$ python3 -q
>>> import numpy as np
>>> import numpy.linalg as la
>>> np.set_printoptions(precision=3, suppress=True, linewidth=160)
>>> def rnd(a):
...     return np.round(a, 3) + 0
... 
>>> other = np.array([[2, 1, 3, 1, 1],
...     [1, 3, 3, 1, 3],
...     [1, 2, 2, 1, 0],
...     [1, 3, 2, 0, 0],
...     [3, 0, 2, 2, 1]])
>>> F = other + other.T
>>> F
array([[4, 2, 4, 2, 4],
       [2, 6, 5, 4, 3],
       [4, 5, 4, 3, 2],
       [2, 4, 3, 0, 2],
       [4, 3, 2, 2, 2]])
>>> np.trace(F)
np.int64(16)
>>> rnd(np.sort(np.abs(la.eigvals(F))))
array([ 0.563,  2.141,  2.166,  3.488, 16.255])
>>> rnd(la.det(F))
np.float64(148.0)
>>> np.allclose(F, F.T)
True
>>> M = np.load("layer19.npy")
>>> M
array([[74, 31, 57, 36,  7],
       [31, 13, 24, 15,  3],
       [57, 24, 45, 27,  6],
       [36, 15, 27, 18,  3],
       [ 7,  3,  6,  3,  1]])
>>> rk = la.matrix_rank(M)
>>> rk
np.int64(2)
>>> null = la.svd(M)[2][rk:].T
>>> la.matrix_rank(M.T @ M), la.matrix_rank(M @ M.T)
(np.int64(2), np.int64(2))
>>> rnd(M @ null)
array([[0., 0., 0.],
       [0., 0., 0.],
       [0., 0., 0.],
       [0., 0., 0.],
       [0., 0., 0.]])
>>> rng = np.random.default_rng(6798)
>>> labels = rng.permutation(5)
>>> labels
array([0, 1, 3, 2, 4])
>>> other = M[labels][:, labels]
>>> np.trace(other)
np.int64(151)
>>> np.allclose(other, M)
False
>>> rnd(np.sort(np.abs(la.eigvals(other))))
array([  0.   ,   0.   ,   0.   ,   1.769, 149.231])
>>> f, r1 = M[2], M[0]
>>> f @ r1
np.int64(8541)
>>> f @ f
np.int64(6615)
>>> p = (f @ r1) / (f @ f) * f
>>> rnd(r1 - p)
array([ 0.404,  0.012, -1.102,  1.139, -0.747])
>>> rnd(p)
array([73.596, 30.988, 58.102, 34.861,  7.747])
>>> K = np.loadtxt("sample1.csv", delimiter=",")
>>> K
array([[ 0.,  1.,  1.],
       [-1.,  0., -1.],
       [-1.,  1.,  0.]])
>>> np.einsum("ii->", K)
np.float64(0.0)
>>> rnd(la.eigvals(K).sum().real)
np.float64(0.0)
>>> rnd(la.det(2 * K)), rnd(la.det(K))
(np.float64(0.0), np.float64(0.0))
>>> other = K / la.norm(K, axis=1, keepdims=True)
>>> G = other @ other.T
>>> rnd(G)
array([[ 1. , -0.5,  0.5],
       [-0.5,  1. ,  0.5],
       [ 0.5,  0.5,  1. ]])
>>> rnd(np.degrees(np.arccos(np.clip(G[1, 0], -1, 1))))
np.float64(120.0)
>>> rnd(la.norm(other, axis=1))
array([1., 1., 1.])
>>> rnd(G[1])
array([-0.5,  1. ,  0.5])
>>> rk = la.matrix_rank(K)
>>> rk
np.int64(2)
>>> null = la.svd(K)[2][rk:].T
>>> la.matrix_rank(K.T @ K), la.matrix_rank(K @ K.T)
(np.int64(2), np.int64(2))
>>> null.shape
(3, 1)
>>> [int(la.matrix_rank(np.delete(K, i, axis=0))) for i in range(3)]
[2, 2, 2]
>>> np.unique(K.round(6), axis=0).shape
(3, 3)
>>> la.lstsq(K[:-1].T, K[-1])[2]
np.int32(2)
>>> rnd(np.trace(la.pinv(K) @ K))
np.float64(2.0)
>>> labels = rng.permutation(3)
>>> labels
array([2, 0, 1])
>>> other = K[labels][:, labels]
>>> np.allclose(other, K)
False
>>> np.diag(other)
array([0., 0., 0.])
>>> E = np.load("a.npy")
>>> E
array([[ 0,  2, -4,  4],
       [ 0,  0, -5, -1],
       [ 0,  0,  0, -5],
       [ 0,  0,  0,  0]])
>>> np.einsum("ii->", E)
np.int64(0)
>>> np.kron(np.eye(2, dtype=int), E)
array([[ 0,  2, -4,  4,  0,  0,  0,  0],
       [ 0,  0, -5, -1,  0,  0,  0,  0],
       [ 0,  0,  0, -5,  0,  0,  0,  0],
       [ 0,  0,  0,  0,  0,  0,  0,  0],
       [ 0,  0,  0,  0,  0,  2, -4,  4],
       [ 0,  0,  0,  0,  0,  0, -5, -1],
       [ 0,  0,  0,  0,  0,  0,  0, -5],
       [ 0,  0,  0,  0,  0,  0,  0,  0]])
>>> rnd(la.det(2 * E)), rnd(la.det(E))
(np.float64(0.0), np.float64(0.0))
>>> np.einsum("ij,ji->", E, E)
np.int64(0)
>>> rnd(la.det(E.T))
np.float64(0.0)
>>> left, s, Vh = la.svd(E)
>>> vecs = Vh[:(s > 1e-8).sum()]
>>> x = E[3] + 2 * E[2] + rng.integers(2) * np.eye(4)[3]
>>> x
array([ 0.,  0.,  0., -9.])
>>> rnd(la.norm(x - vecs.T @ vecs @ x))
np.float64(0.0)
>>> rnd(np.diag(vecs.T @ vecs))
array([0., 1., 1., 1.])
>>> rnd(vecs.T @ vecs)
array([[0., 0., 0., 0.],
       [0., 1., 0., 0.],
       [0., 0., 1., 0.],
       [0., 0., 0., 1.]])
>>> t = np.radians(135)
>>> r_ = np.eye(4)
>>> r_[2, 2] = r_[1, 1] = np.cos(t)
>>> r_[2, 1], r_[1, 2] = -np.sin(t), np.sin(t)
>>> rnd(r_)
array([[ 1.   ,  0.   ,  0.   ,  0.   ],
       [ 0.   , -0.707,  0.707,  0.   ],
       [ 0.   , -0.707, -0.707,  0.   ],
       [ 0.   ,  0.   ,  0.   ,  1.   ]])
>>> other = E @ r_.T
>>> np.allclose(E @ E.T, other @ other.T)
True
>>> rnd(np.abs(other - E).max(axis=0))
array([0.   , 6.243, 8.536, 0.   ])
>>> q, _ = la.qr(np.array([[-1.0, 0.6, -0.9, 0.1, 0.4],
...     [-1.9, -1.1, 0.1, 0.6, -0.4],
...     [0.5, 0.3, -0.2, 0.2, 0.6],
...     [-1.0, -0.8, 1.6, 1.0, 0.3],
...     [-0.9, -0.2, -0.6, 0.3, -0.2]]))
>>> arr = -1 * q
>>> rnd(arr)
array([[ 0.387, -0.867, -0.252, -0.08 ,  0.168],
       [ 0.736,  0.309,  0.388, -0.045,  0.459],
       [-0.194, -0.09 ,  0.026,  0.875,  0.435],
       [ 0.387,  0.356, -0.805,  0.225, -0.157],
       [ 0.348, -0.134,  0.37 ,  0.42 , -0.74 ]])
>>> # keeps lengths
>>> P = np.triu(np.array([[1, 0, 0, 0, 1],
...     [0, 0, 2, 0, 2],
...     [2, 0, 0, 1, 1],
...     [0, 0, 2, 2, 0],
...     [0, 2, 0, 1, 0]]), 1) + np.eye(5)
>>> other = P @ arr @ la.inv(P)
>>> rnd(np.poly(other))
array([ 1.   , -0.207,  0.883,  0.883, -0.207,  1.   ])
>>> rnd(np.trace(other)), rnd(np.trace(arr))
(np.float64(0.207), np.float64(0.207))
>>> rnd(la.det(other))
np.float64(-1.0)
>>> t = np.radians(36)
>>> r_ = np.eye(5)
>>> r_[0, 0] = r_[1, 1] = np.cos(t)
>>> r_[0, 1], r_[1, 0] = -np.sin(t), np.sin(t)
>>> rnd(r_)
array([[ 0.809, -0.588,  0.   ,  0.   ,  0.   ],
       [ 0.588,  0.809,  0.   ,  0.   ,  0.   ],
       [ 0.   ,  0.   ,  1.   ,  0.   ,  0.   ],
       [ 0.   ,  0.   ,  0.   ,  1.   ,  0.   ],
       [ 0.   ,  0.   ,  0.   ,  0.   ,  1.   ]])
>>> other = arr @ r_.T
>>> rnd(np.abs(other - arr).max(axis=0))
array([0.436, 0.393, 0.   , 0.   , 0.   ])
>>> np.allclose(arr @ arr.T, other @ other.T)
True
>>> t3 = np.stack([arr, -3 * arr, arr[::-1]])
>>> rnd(np.einsum("bij,cij->bc", t3, t3))
array([[  5., -15.,   1.],
       [-15.,  45.,  -3.],
       [  1.,  -3.,   5.]])
>>> rnd(la.det(t3))
array([ -1., 243.,  -1.])
>>> la.matrix_rank(E - E[0, 0] * np.eye(4))
np.int64(3)
>>> feats = np.loadtxt("dump.csv", delimiter=",")
>>> feats
array([[ 0., -1., -2.],
       [ 1.,  0.,  0.],
       [ 2.,  0.,  0.]])
>>> left, s, Vh = la.svd(feats)
>>> rnd(s)
array([2.236, 2.236, 0.   ])
>>> other = left[:, :2] @ np.diag(s[:2]) @ Vh[:2]
>>> rnd(la.norm(feats - other, 2)), rnd(s[2])
(np.float64(0.0), np.float64(0.0))
>>> la.matrix_rank(feats, rtol=0.05)
np.int64(2)
>>> rnd(la.norm(feats - other) / la.norm(feats))
np.float64(0.0)
>>> P = np.triu(np.array([[1, 0, -1], [-4, -4, 3], [3, 3, -3]]), 1) + np.eye(3)
>>> other = P @ feats @ la.inv(P)
>>> rnd(np.poly(other))
array([1., 0., 5., 0.])
>>> P @ feats - feats @ P
array([[-2.,  0.,  3.],
       [ 6.,  0.,  1.],
       [ 0.,  0.,  2.]])
>>> other
array([[-2., -1., -1.],
       [ 7.,  0.,  7.],
       [ 2.,  0.,  2.]])
>>> rk = la.matrix_rank(other)
>>> rk
np.int64(2)
>>> null = la.svd(other)[2][rk:].T
>>> rnd(other @ null)
array([[0.],
       [0.],
       [0.]])
>>> [int(la.matrix_rank(np.delete(other, i, axis=0))) for i in range(3)]
[1, 2, 2]
>>> null.shape
(3, 1)
>>> m1 = np.load("test8.npy")
>>> m1
array([[ 90,  69, -27,   3],
       [ 69,  89, -34,  46],
       [-27, -34,  13, -17],
       [  3,  46, -17,  53]])
>>> left, s, Vh = la.svd(m1)
>>> rnd(s)
array([182.109,  62.891,   0.   ,   0.   ])
>>> other = left[:, :2] @ np.diag(s[:2]) @ Vh[:2]
>>> rnd(np.abs(m1 - other).max())
np.float64(0.0)
>>> rnd(la.norm(m1 - other, 2)), rnd(s[2])
(np.float64(0.0), np.float64(0.0))
>>> la.matrix_rank(other)
np.int64(2)
>>> rnd(other)
array([[ 90.,  69., -27.,   3.],
       [ 69.,  89., -34.,  46.],
       [-27., -34.,  13., -17.],
       [  3.,  46., -17.,  53.]])
>>> left, s, Vh = la.svd(m1)
>>> vecs = Vh[:(s > 1e-8).sum()]
>>> x = m1[3] + -3 * m1[1] + rng.integers(2) * np.eye(4)[2]
>>> x
array([-204., -221.,   85.,  -85.])
>>> rnd(vecs.T @ vecs)
array([[ 0.738,  0.305, -0.125, -0.29 ],
       [ 0.305,  0.511, -0.194,  0.345],
       [-0.125, -0.194,  0.074, -0.122],
       [-0.29 ,  0.345, -0.122,  0.678]])
>>> la.matrix_rank(np.vstack([m1, x]))
np.int64(2)
>>> rk = la.matrix_rank(m1)
>>> rk
np.int64(2)
>>> null = la.svd(m1)[2][rk:].T
>>> [int(la.matrix_rank(m1[:i])) for i in range(1, len(m1) + 1)]
[1, 2, 2, 2]
>>> null.shape
(4, 2)
>>> la.matrix_rank(m1.T @ m1), la.matrix_rank(m1 @ m1.T)
(np.int64(2), np.int64(2))
>>> m1.reshape(-1, 2)
array([[ 90,  69],
       [-27,   3],
       [ 69,  89],
       [-34,  46],
       [-27, -34],
       [ 13, -17],
       [  3,  46],
       [-17,  53]])
>>> m1.reshape(2, -1)
array([[ 90,  69, -27,   3,  69,  89, -34,  46],
       [-27, -34,  13, -17,   3,  46, -17,  53]])
>>> t3 = m1.reshape(4, 2, -1)
>>> np.einsum("ihd,jhd->hij", t3, t3).shape
(2, 4, 4)
>>> t3.shape
(4, 2, 2)
>>> np.swapaxes(t3, 1, 2)[2]
array([[-27,  13],
       [-34, -17]])
>>> t3[:, 0]
array([[ 90,  69],
       [ 69,  89],
       [-27, -34],
       [  3,  46]])
>>> J = np.load("data.npy")
>>> rnd(J)
array([[ 1.89 , -1.256,  2.038, -1.016, -3.83 ],
       [-1.845,  2.931, -1.027,  1.648,  3.039],
       [-1.91 ,  1.598, -1.874,  1.154,  3.736],
       [ 1.445,  1.108,  2.724,  0.019, -3.777],
       [-0.763, -2.815, -2.697, -0.867,  2.91 ],
       [-1.263,  4.221,  0.546,  1.98 ,  1.172],
       [ 1.53 , -3.905,  0.02 , -1.934, -1.915],
       [-0.922, -2.496, -2.748, -0.7  ,  3.144],
       [ 0.127, -4.031, -2.089, -1.586,  1.362],
       [-0.268, -3.601, -2.421, -1.309,  2.094],
       [-1.254,  4.228,  0.563,  1.98 ,  1.148],
       [ 1.726, -0.046,  2.482, -0.505, -3.95 ],
       [ 1.847, -0.824,  2.219, -0.838, -3.909],
       [-0.085,  3.993,  2.129,  1.56 , -1.443]])
>>> left, s, Vh = la.svd(J)
>>> np.argmax(s[:-1] / (s[1:] + 1e-6)) + 1
np.int64(2)
>>> rnd(s)
array([13.685, 12.756,  0.   ,  0.   ,  0.   ])
>>> other = left[:, :2] @ np.diag(s[:2]) @ Vh[:2]
>>> rnd(other)
array([[ 1.89 , -1.256,  2.038, -1.016, -3.83 ],
       [-1.845,  2.931, -1.027,  1.648,  3.039],
       [-1.91 ,  1.598, -1.874,  1.154,  3.736],
       [ 1.445,  1.108,  2.724,  0.019, -3.777],
       [-0.763, -2.815, -2.697, -0.867,  2.91 ],
       [-1.263,  4.221,  0.546,  1.98 ,  1.172],
       [ 1.53 , -3.905,  0.02 , -1.934, -1.915],
       [-0.922, -2.496, -2.748, -0.7  ,  3.144],
       [ 0.127, -4.031, -2.089, -1.586,  1.362],
       [-0.268, -3.601, -2.421, -1.309,  2.094],
       [-1.254,  4.228,  0.563,  1.98 ,  1.148],
       [ 1.726, -0.046,  2.482, -0.505, -3.95 ],
       [ 1.847, -0.824,  2.219, -0.838, -3.909],
       [-0.085,  3.993,  2.129,  1.56 , -1.443]])
>>> rnd(np.abs(J - other).max())
np.float64(0.0)
>>> rnd(la.norm(J - other) / la.norm(J))
np.float64(0.0)
>>> la.matrix_rank(J, rtol=0.05)
np.int64(2)
>>> rnd(la.norm(J - other, 2)), rnd(s[2])
(np.float64(0.0), np.float64(0.0))
